In [1]: import numpy as np

In [2]: np.set_printoptions(precision=2, suppress=True, linewidth=200)

In [3]: X = np.array([[2.0, 0.0, 2.0, 2.0, 2.0, 0.0, 0.0, 0.0],
   ...:     [1.0, 1.0, 1.0, 0.0, 2.0, 0.0, 0.0, 0.0],
   ...:     [0.0, 0.0, 1.0, 2.0, 2.0, 0.0, 0.0, 0.0],
   ...:     [2.0, 0.0, 1.0, 0.0, 1.0, 0.0, 0.0, 0.0],
   ...:     [2.0, 1.0, 0.0, 1.0, 0.0, 0.0, 0.0, 0.0],
   ...:     [0.0, 0.0, 0.0, 0.0, 0.0, -1.0, -1.0, 0.0],
   ...:     [0.0, 0.0, 0.0, 0.0, 0.0, -2.0, 3.0, -3.0],
   ...:     [0.0, 0.0, 0.0, 0.0, 0.0, 3.0, 3.0, -2.0]])

In [4]: rng = np.random.default_rng(2110)

In [5]: labels = rng.permutation(8)

In [6]: labels
Out[6]: array([2, 7, 5, 1, 6, 0, 3, 4])

In [7]: A2 = X[labels][:, labels]

In [8]: np.diag(A2)
Out[8]: array([ 1., -2., -1.,  1.,  3.,  2.,  0.,  0.])

In [9]: np.trace(A2)
Out[9]: np.float64(4.0)

In [10]: print(A2)
[[ 1.  0.  0.  0.  0.  0.  2.  2.]
 [ 0. -2.  3.  0.  3.  0.  0.  0.]
 [ 0.  0. -1.  0. -1.  0.  0.  0.]
 [ 1.  0.  0.  1.  0.  1.  0.  2.]
 [ 0. -3. -2.  0.  3.  0.  0.  0.]
 [ 2.  0.  0.  0.  0.  2.  2.  2.]
 [ 1.  0.  0.  0.  0.  2.  0.  1.]
 [ 0.  0.  0.  1.  0.  2.  1.  0.]]

In [11]: vec = np.array([0, 2, 0, 1, 1, 0, 2, 1])

In [12]: rhs = A2 @ vec

In [13]: c, lr = np.zeros(8), 1 / np.linalg.norm(A2, 2) ** 2

In [14]: for i in range(8):
    ...:     c -= lr * A2.T @ (A2 @ c - rhs)
    ...:     if i % 2 == 0: print(i, round(np.linalg.norm(A2 @ c - rhs), 2))
    ...: 
0 3.18
2 2.5
4 2.12
6 1.86

In [15]: c
Out[15]: array([ 0.48,  0.49,  0.37,  0.3 , -0.29,  0.26,  1.41,  0.98])
